$ python3 -q
>>> import numpy as np
>>> np.set_printoptions(precision=2, suppress=True, linewidth=140)
>>> feats = np.load("arr.npy")
>>> print(feats)
[[ 0.08 -1.  ]
 [-1.   -0.08]]
>>> P = np.triu(np.array([[3, 2], [3, 0]]), 1) + np.eye(2)
>>> A2 = P @ feats @ np.linalg.inv(P)
>>> print(np.round(np.poly(A2), 2) + 0)
[ 1.  0. -1.]
>>> print(np.linalg.matrix_rank(A2))
2
>>> print(A2)
[[-1.92  2.68]
 [-1.    1.92]]
>>> print(P @ feats - feats @ P)
[[-1.99 -0.31]
 [ 0.    1.99]]
>>> print(round(float(np.trace(A2)), 2), round(np.trace(feats), 2))
0.0 0.0
>>> print(np.round(np.linalg.det(A2), 2))
-1.0
>>> arr = np.load("m.npy")
>>> print(arr)
[[ 182   20  -18 -127   95]
 [  20  140    6   -5   41]
 [ -18    6  108  -20   98]
 [-127   -5  -20  203  -57]
 [  95   41   98  -57  205]]
>>> L = np.linalg.cholesky(arr)
>>> print(np.linalg.eigvalsh(arr).min() > 0)
True
>>> print(arr / np.sqrt(np.outer(np.diag(arr), np.diag(arr))))
[[ 1.    0.13 -0.13 -0.66  0.49]
 [ 0.13  1.    0.05 -0.03  0.24]
 [-0.13  0.05  1.   -0.14  0.66]
 [-0.66 -0.03 -0.14  1.   -0.28]
 [ 0.49  0.24  0.66 -0.28  1.  ]]
>>> F = np.array([[1, -3, 1, -3], [-2, 2, -2, 2], [1, -3, 1, -3], [-2, 2, -2, 2]])
>>> print(F)
[[ 1 -3  1 -3]
 [-2  2 -2  2]
 [ 1 -3  1 -3]
 [-2  2 -2  2]]
>>> U, s, Vh = np.linalg.svd(F)
>>> V = Vh[:(s > 1e-8).sum()]
>>> rng = np.random.default_rng(62939)
>>> vec = F[3] + 2 * F[1] + rng.integers(2) * np.eye(4)[1]
>>> print(vec)
[-6.  7. -6.  6.]
>>> print(np.diag(V.T @ V))
[0.5 0.5 0.5 0.5]
>>> print(np.allclose(V.T @ V @ vec, vec))
False
>>> print(np.linalg.matrix_rank(np.vstack([F, vec])))
3
>>> print(np.abs(np.diag(np.linalg.qr(F)[1])) > 1e-9)
[ True  True False False]
>>> print(F @ np.linalg.pinv(F) @ F)
[[ 1. -3.  1. -3.]
 [-2.  2. -2.  2.]
 [ 1. -3.  1. -3.]
 [-2.  2. -2.  2.]]
>>> P = np.triu(np.array([[0, 1, 1, 2], [0, -2, -2, -1], [-1, 0, 0, -1], [-1, -1, 0, 0]]), 1) + np.eye(4)
>>> A2 = P @ F @ np.linalg.inv(P)
>>> print(A2)
[[ -4.   4.   8.  20.]
 [ -2.   8.  16.  34.]
 [  3.  -8. -16. -35.]
 [ -2.   4.   8.  18.]]
>>> print(round(float(np.linalg.det(A2)), 2))
0.0
>>> print(np.trace(A2), np.trace(F))
6.0 6
>>> print(np.round(np.poly(A2), 2) + 0)
[  1.  -6. -16.   0.   0.]
>>> u = np.array([2, 1, -2])
>>> print(np.cross(A2[1, :3], A2[0, :3]))
[  0. -48.  24.]
>>> print(np.convolve(A2[1], u))
[ -4.  14.  44.  68.   2. -68.]
>>> print(np.polyval(u, A2[1]))
[   4.  134.  526. 2344.]
>>> U, s, Vh = np.linalg.svd(F)
>>> print(np.argmax(s[:-1] / (s[1:] + 1e-6)) + 1)
2
>>> print(s.round(2) + 0)
[8.26 1.94 0.   0.  ]
>>> A2 = U[:, :2] @ np.diag(s[:2]) @ Vh[:2]
>>> print(np.round(np.abs(F - A2).max(), 2))
0.0
>>> print(np.linalg.matrix_rank(A2))
2
>>> J = np.load("dump.npy")
>>> print(J)
[[-2  0  0  0  0  0]
 [ 0 -2  0  0  0  0]
 [ 0  0 -3  0  0  0]
 [ 0  0  0 -3  0  0]
 [ 0  0  0  0  0  0]
 [ 0  0  0  0  0  0]]
>>> U, s, Vh = np.linalg.svd(J)
>>> print(np.argmax(s[:-1] / (s[1:] + 1e-6)) + 1)
4
>>> A2 = U[:, :4] @ np.diag(s[:4]) @ Vh[:4]
>>> print(np.linalg.matrix_rank(A2))
4
>>> print(J @ J)
[[4 0 0 0 0 0]
 [0 4 0 0 0 0]
 [0 0 9 0 0 0]
 [0 0 0 9 0 0]
 [0 0 0 0 0 0]
 [0 0 0 0 0 0]]
>>> print(np.sort(np.linalg.eigvals(J).real))
[-3. -3. -2. -2.  0.  0.]
>>> print(np.flatnonzero(np.linalg.matrix_power((J != 0) + (J.T != 0) + np.eye(6), 6)[0]))
[0]
>>> print([round(float(np.linalg.det(J[:i, :i])), 2) + 0 for i in range(1, 7)])
[-2.0, 4.0, -12.0, 36.0, 0.0, 0.0]
>>> try:
...     np.linalg.cholesky(J)
... except np.linalg.LinAlgError as e:
...     print(repr(e))
... 
LinAlgError('Matrix is not positive definite')
>>> print(np.argsort(-np.linalg.norm(J, axis=0).round(6), kind="stable")[:3])
[2 3 0]
>>> print([round(float(x), 2) for x in np.linalg.svd(J, compute_uv=False)[:3]])
[3.0, 3.0, 2.0]
>>> print(np.linalg.cond(J) > 100)
True
>>> print(np.linalg.matrix_rank(J, rtol=0.1))
4
>>> A = np.array([[1, 0, 0], [0, 0, 0], [2, 2, 2]])
>>> print(A)
[[1 0 0]
 [0 0 0]
 [2 2 2]]
>>> idx = rng.permutation(3)
>>> print(idx)
[1 2 0]
>>> A2 = A[idx][:, idx]
>>> print(np.allclose(A2, A))
False
>>> print(np.trace(A2))
3
>>> print(round(np.linalg.det(A2), 2), np.round(np.linalg.det(A[idx]), 2))
0.0 0.0
>>> print(np.allclose(A[:-1].T @ np.linalg.lstsq(A[:-1].T, A[-1])[0], A[-1]))
False
>>> print(np.round(A @ np.linalg.pinv(A) @ A, 2) + 0)
[[1. 0. 0.]
 [0. 0. 0.]
 [2. 2. 2.]]
>>> print(np.unique(A.round(6), axis=0).shape)
(3, 3)
>>> print(np.linalg.matrix_rank(A - A[0, 0] * np.eye(3)))
2
>>> print(A @ A)
[[1 0 0]
 [0 0 0]
 [6 4 4]]
>>> print([int(np.linalg.matrix_rank(np.linalg.matrix_power(A, p))) for p in range(1, 4)])
[2, 2, 2]
>>> print(np.sort(np.linalg.eigvals(A)))
[0. 1. 2.]
>>> print(np.linalg.matrix_power(A - np.diag(np.diag(A)), 3))
[[0 0 0]
 [0 0 0]
 [0 0 0]]
